$ ipython --no-banner

In [1]: import numpy as np

In [2]: import numpy.linalg as la

In [3]: np.set_printoptions(suppress=True, linewidth=140)

In [4]: F = np.loadtxt("a.csv", delimiter=",")

In [5]: F
Out[5]: 
array([[ 1.,  0.,  0., -1.,  0., -1.,  0.,  1.,  0.,  2.,  0.],
       [ 0.,  2.,  0.,  0.,  1.,  0.,  0.,  0.,  0.,  0.,  0.],
       [ 0.,  0., -1.,  0.,  0.,  0., -1.,  0.,  0.,  0.,  0.],
       [-1.,  0.,  0.,  0.,  0., -2.,  0.,  2.,  0.,  1.,  0.],
       [ 0., -1., -2.,  0.,  1.,  0., -1.,  0.,  0.,  0.,  0.],
       [-2.,  0.,  0., -2.,  0., -2.,  0., -1.,  0.,  0.,  0.],
       [ 0., -1.,  1.,  0., -1.,  0., -1.,  0.,  0.,  0.,  0.],
       [ 1.,  0.,  0.,  0.,  0.,  2.,  0., -2.,  0.,  0.,  0.],
       [ 0.,  0.,  0.,  0.,  0.,  0.,  0.,  0., -1.,  0.,  2.],
       [-2.,  0.,  0.,  0.,  0., -2.,  0.,  2.,  0.,  1.,  0.],
       [ 0.,  0.,  0.,  0.,  0.,  0.,  0.,  0.,  0.,  0., -2.]])

In [6]: Y = F / np.sqrt((F ** 2).mean(axis=1, keepdims=True))

In [7]: np.round(la.norm(Y, axis=1), 1)
Out[7]: array([3.3, 3.3, 3.3, 3.3, 3.3, 3.3, 3.3, 3.3, 3.3, 3.3, 3.3])

In [8]: q, R = la.qr(F)

In [9]: np.allclose(R.T @ R, F.T @ F)
Out[9]: True

In [10]: np.round(q @ R, 1) + 0
Out[10]: 
array([[ 1.,  0.,  0., -1.,  0., -1.,  0.,  1.,  0.,  2.,  0.],
       [ 0.,  2.,  0.,  0.,  1.,  0.,  0.,  0.,  0.,  0.,  0.],
       [ 0.,  0., -1.,  0.,  0.,  0., -1.,  0.,  0.,  0.,  0.],
       [-1.,  0.,  0.,  0.,  0., -2.,  0.,  2.,  0.,  1.,  0.],
       [ 0., -1., -2.,  0.,  1.,  0., -1.,  0.,  0.,  0.,  0.],
       [-2.,  0.,  0., -2.,  0., -2.,  0., -1.,  0.,  0.,  0.],
       [ 0., -1.,  1.,  0., -1.,  0., -1.,  0.,  0.,  0.,  0.],
       [ 1.,  0.,  0.,  0.,  0.,  2.,  0., -2.,  0.,  0.,  0.],
       [ 0.,  0.,  0.,  0.,  0.,  0.,  0.,  0., -1.,  0.,  2.],
       [-2.,  0.,  0.,  0.,  0., -2.,  0.,  2.,  0.,  1.,  0.],
       [ 0.,  0.,  0.,  0.,  0.,  0.,  0.,  0.,  0.,  0., -2.]])

In [11]: np.trace(q @ q.T)
Out[11]: np.float64(11.0)

In [12]: q.round(1) + 0
Out[12]: 
array([[-0.3,  0. ,  0. , -0.6,  0. ,  0.6,  0. , -0.4,  0. ,  0. ,  0. ],
       [ 0. , -0.8, -0.1,  0. , -0.2,  0. ,  0.5,  0. ,  0. ,  0. ,  0. ],
       [ 0. ,  0. , -0.4,  0. ,  0.9,  0. ,  0.3,  0. ,  0. ,  0. ,  0. ],
       [ 0.3,  0. ,  0. ,  0.1,  0. ,  0.5,  0. ,  0.4,  0. , -0.7,  0. ],
       [ 0. ,  0.4, -0.8,  0. , -0.4,  0. ,  0.3,  0. ,  0. ,  0. ,  0. ],
       [ 0.6,  0. ,  0. , -0.7,  0. , -0.3,  0. ,  0.2,  0. ,  0. ,  0. ],
       [ 0. ,  0.4,  0.5,  0. ,  0. ,  0. ,  0.8,  0. ,  0. ,  0. ,  0. ],
       [-0.3,  0. ,  0. , -0.1,  0. , -0.5,  0. , -0.4,  0. , -0.7,  0. ],
       [ 0. ,  0. ,  0. ,  0. ,  0. ,  0. ,  0. ,  0. ,  1. ,  0. ,  0. ],
       [ 0.6,  0. ,  0. ,  0.3,  0. ,  0.1,  0. , -0.7,  0. ,  0. ,  0. ],
       [ 0. ,  0. ,  0. ,  0. ,  0. ,  0. ,  0. ,  0. ,  0. ,  0. ,  1. ]])

In [13]: F @ F
Out[13]: 
array([[ 1.,  0.,  0.,  1.,  0.,  1.,  0.,  2.,  0.,  3.,  0.],
       [ 0.,  3., -2.,  0.,  3.,  0., -1.,  0.,  0.,  0.,  0.],
       [ 0.,  1.,  0.,  0.,  1.,  0.,  2.,  0.,  0.,  0.,  0.],
       [ 3.,  0.,  0.,  5.,  0.,  7.,  0., -1.,  0., -1.,  0.],
       [ 0., -2., -1.,  0.,  1.,  0.,  2.,  0.,  0.,  0.,  0.],
       [ 3.,  0.,  0.,  6.,  0.,  8.,  0., -2.,  0., -6.,  0.],
       [ 0.,  0.,  0.,  0., -1.,  0.,  1.,  0.,  0.,  0.,  0.],
       [-5.,  0.,  0., -5.,  0., -9.,  0.,  3.,  0.,  2.,  0.],
       [ 0.,  0.,  0.,  0.,  0.,  0.,  0.,  0.,  1.,  0., -6.],
       [ 2.,  0.,  0.,  6.,  0.,  8.,  0., -2.,  0., -3.,  0.],
       [ 0.,  0.,  0.,  0.,  0.,  0.,  0.,  0.,  0.,  0.,  4.]])

In [14]: (F != 0).astype(int)
Out[14]: 
array([[1, 0, 0, 1, 0, 1, 0, 1, 0, 1, 0],
       [0, 1, 0, 0, 1, 0, 0, 0, 0, 0, 0],
       [0, 0, 1, 0, 0, 0, 1, 0, 0, 0, 0],
       [1, 0, 0, 0, 0, 1, 0, 1, 0, 1, 0],
       [0, 1, 1, 0, 1, 0, 1, 0, 0, 0, 0],
       [1, 0, 0, 1, 0, 1, 0, 1, 0, 0, 0],
       [0, 1, 1, 0, 1, 0, 1, 0, 0, 0, 0],
       [1, 0, 0, 0, 0, 1, 0, 1, 0, 0, 0],
       [0, 0, 0, 0, 0, 0, 0, 0, 1, 0, 1],
       [1, 0, 0, 0, 0, 1, 0, 1, 0, 1, 0],
       [0, 0, 0, 0, 0, 0, 0, 0, 0, 0, 1]])

In [15]: rng = np.random.default_rng(720)

In [16]: W0 = rng.normal(size=(28, 12))

In [17]: W0 = 5 * W0 / la.norm(W0, axis=1, keepdims=True)

In [18]: W0.round(1) + 0
Out[18]: 
array([[-1.5, -2.4,  0.3, -1.2, -1.5, -2.2,  1.8,  1.4,  0. ,  1.6,  0.5, -1. ],
       [-1.4,  1.9,  0. , -1.1, -1.5,  3.1, -0.1,  0.9,  0.3, -1.9, -1.1, -1. ],
       [-1.9, -0.9,  0. , -1.1, -0.9,  2. , -2.6, -0.5, -0.2,  1. , -1.7, -1.8],
       [-0.9,  1. ,  3.7, -0.6,  0.1, -0.1,  0.5, -1.2,  2.4,  0.4,  0.1,  1.1],
       [-3. , -1.1,  1.2, -0.1,  0.9, -0.2,  1.9, -2.3,  0.4,  1.7,  0.3,  0.9],
       [-1.4,  0.3, -0.1, -0.8,  1.4,  0.4, -1.4,  1.1, -3.2,  2.1, -0.8, -1.3],
       [-1.6, -0.9,  0.4,  3.6,  0.5,  0. ,  0.2, -0.6, -0.2,  2.2,  0.2, -1.8],
       [ 1.4,  0.9,  0. ,  0.2, -0.7,  0.2,  0.4,  1.1, -0.7,  4.4, -0.4, -0.8],
       [-1. , -1.8, -0.2, -1.5,  0. ,  0.1,  0.9,  0.3,  1.7,  1.5,  1.8, -3. ],
       [ 2.9,  1.3,  1.3,  0.3, -1.3,  1.9, -0.2, -1.7, -1.3, -0.8,  1.5, -0.8],
       [-2.8, -0.6, -2.9, -0.4, -0.3, -1.4,  1.1, -0.3,  0.8, -0.3,  0.3,  2. ],
       [-1.8,  0.3,  1.2, -1.1,  0.3,  1.3,  2.1, -0.7, -0.6, -1.7, -0.5, -3. ],
       [ 2.3, -1.2,  1. , -0.7, -1.6,  1.5,  1.2,  1.1, -2.6,  0.4, -1.5,  0.5],
       [-1.2,  2.3, -1. , -1.2, -2. , -0.9,  1.7, -1.1, -1.7,  2. , -0.7, -0.2],
       [-0.3,  1. , -0.1,  2.8,  0.5, -1.1,  1.7, -1. , -1.8, -1.2,  1.9,  1.5],
       [-0.5,  1.1,  0.4,  3.5, -0.7, -0.8, -0.8,  2.1, -2.1,  0. , -0.4, -0.7],
       [ 0.8,  0.9,  1.4,  0.7, -0.4,  0.3,  3.8, -1.6, -0.6,  0.1,  0.7,  1.8],
       [ 1.8, -0.6,  3. , -2.4, -0.5, -1.3, -1.4, -0.1,  0.9,  0.2, -1. ,  0.8],
       [-1.5,  0.1, -0.1, -3.5,  1. , -0.1, -2.1, -0.4,  1.9,  0.9,  0. ,  0.9],
       [ 2.9, -2.1, -0.2,  1.5, -0.8,  0. , -0.8,  1.2,  1.2,  0. , -2.3,  0.6],
       [-0.9, -0.3, -0.8, -1.9, -1.2, -0.4, -1.8, -1.1,  1.2, -1.8, -2.7,  1.4],
       [-2.2, -1.2, -1.6,  1.4,  0.2,  2.3, -1.3, -0.4, -1.5, -2.1, -0.1, -0.5],
       [-3.1,  0.1,  0.6,  0.4,  2.3, -0.6,  1. ,  2.1, -0.1,  0.3, -1.6, -1.2],
       [-0.6, -1.5,  0.9,  0.8,  0.7,  0.4,  0.4, -3.8, -1.4,  0.6,  0.9, -1.5],
       [-1. , -1.9, -1. ,  0.3, -2.5,  1.7,  0.9,  0.8, -1.1,  0.8,  0.6,  2.5],
       [-1.3, -0.7, -1.1,  1.1,  1.2,  0.3,  2.6,  1.5,  1.1,  2. , -2.1, -0.1],
       [-0.1, -0.3,  0.7,  0.3, -1.5, -1. ,  1.9, -0.8,  3.3,  1.4, -1.4, -1.3],
       [-2.1, -0.3, -1.8,  1.2,  1.8, -0.7,  0.4,  2. ,  1.8,  1.4, -0.7,  1.6]])

In [19]: lab = W0[:, 6] > np.median(W0[:, 6])

In [20]: f = W0[lab].mean(axis=0) - W0[~lab].mean(axis=0)

In [21]: lab.astype(int)
Out[21]: array([1, 0, 0, 1, 1, 0, 0, 0, 1, 0, 1, 1, 1, 1, 1, 0, 1, 0, 0, 0, 0, 0, 1, 0, 1, 1, 1, 0])

In [22]: round((((W0 - W0.mean(axis=0)) @ f > 0) == lab).mean(), 1)
Out[22]: np.float64(0.9)

In [23]: f.round(1)
Out[23]: array([-0.7, -0.2,  0.2, -0.2, -0.2, -0.7,  2.4, -0.1,  0.3,  0.2,  0.5,  0.4])
